% python3 -q
>>> import numpy as np
>>> np.set_printoptions(precision=2, suppress=True, linewidth=160, floatmode="fixed")
>>> J = np.array([[-1, -1, 0, -3],
...     [-1, -3, -1, 1],
...     [-3, 3, 1, -1],
...     [1, -3, -1, 3],
...     [-3, -3, -3, 2]])
>>> J[:, 2] = -3 * J[:, 3]
>>> J
array([[-1, -1,  9, -3],
       [-1, -3, -3,  1],
       [-3,  3,  3, -1],
       [ 1, -3, -9,  3],
       [-3, -3, -6,  2]])
>>> round(np.trace(np.linalg.pinv(J) @ J), 2)
np.float64(3.0)
>>> np.abs(np.diag(np.linalg.qr(J)[1])) > 1e-9
array([ True,  True,  True, False])
>>> np.unique(J.round(6), axis=0).shape
(5, 4)
>>> left, sig, vt = np.linalg.svd(J)
>>> sig.round(2) + 0
array([15.97,  4.91,  4.34,  0.00])
>>> np.argmax(sig[:-1] / (sig[1:] + 1e-6)) + 1
np.int64(3)
>>> A2 = left[:, :3] @ np.diag(sig[:3]) @ vt[:3]
>>> round(float(np.abs(J - A2).max()), 2)
0.0
>>> round(float(np.linalg.norm(J - A2, 2)), 2), round(float(sig[3]), 2)
(0.0, 0.0)
>>> rank = np.linalg.matrix_rank(J)
>>> rank
np.int64(3)
>>> N = np.linalg.svd(J)[2][rank:].T
>>> [int(np.linalg.matrix_rank(J[:, :j + 1])) for j in range(4)]
[1, 2, 3, 3]
>>> [int(np.linalg.matrix_rank(J[:i])) for i in range(1, len(J) + 1)]
[1, 2, 3, 3, 3]
>>> [int(np.linalg.matrix_rank(np.delete(J, i, axis=0))) for i in range(5)]
[3, 3, 3, 3, 3]
>>> A2 = J / np.sqrt((J ** 2).mean(axis=1, keepdims=True))
>>> np.linalg.matrix_rank(A2) == np.linalg.matrix_rank(J)
np.True_
>>> data = np.load("out6.npy")
>>> data
array([[  7,   4,  -3],
       [ -1,  -3, -11],
       [ -2,  -6, -19],
       [ -6,   1, -20],
       [-15,   8, -13],
       [ -8,   5, -20],
       [ -6,  12, -28],
       [-13,   4, -24],
       [-14,  13, -28],
       [ -6,   6, -37],
       [ -9,   7, -30],
       [ -5,   6, -28],
       [ -3,   6, -27],
       [ -9,  -3, -19],
       [-15,   1, -24],
       [-21,   8, -22],
       [-20,   0, -17]])
>>> vec = np.array([0, 0, 0])
>>> y = data @ vec
>>> beta, lr = np.zeros(3), 1 / np.linalg.norm(data, 2) ** 2
>>> for i in range(5):
...     beta -= lr * data.T @ (data @ beta - y)
...     if i % 1 == 0: print(i, round(np.linalg.norm(data @ beta - y), 2))
... 
0 0.0
1 0.0
2 0.0
3 0.0
4 0.0
>>> beta
array([0.00, 0.00, 0.00])
>>> round(float(np.linalg.cond(data)), 2)
5.63
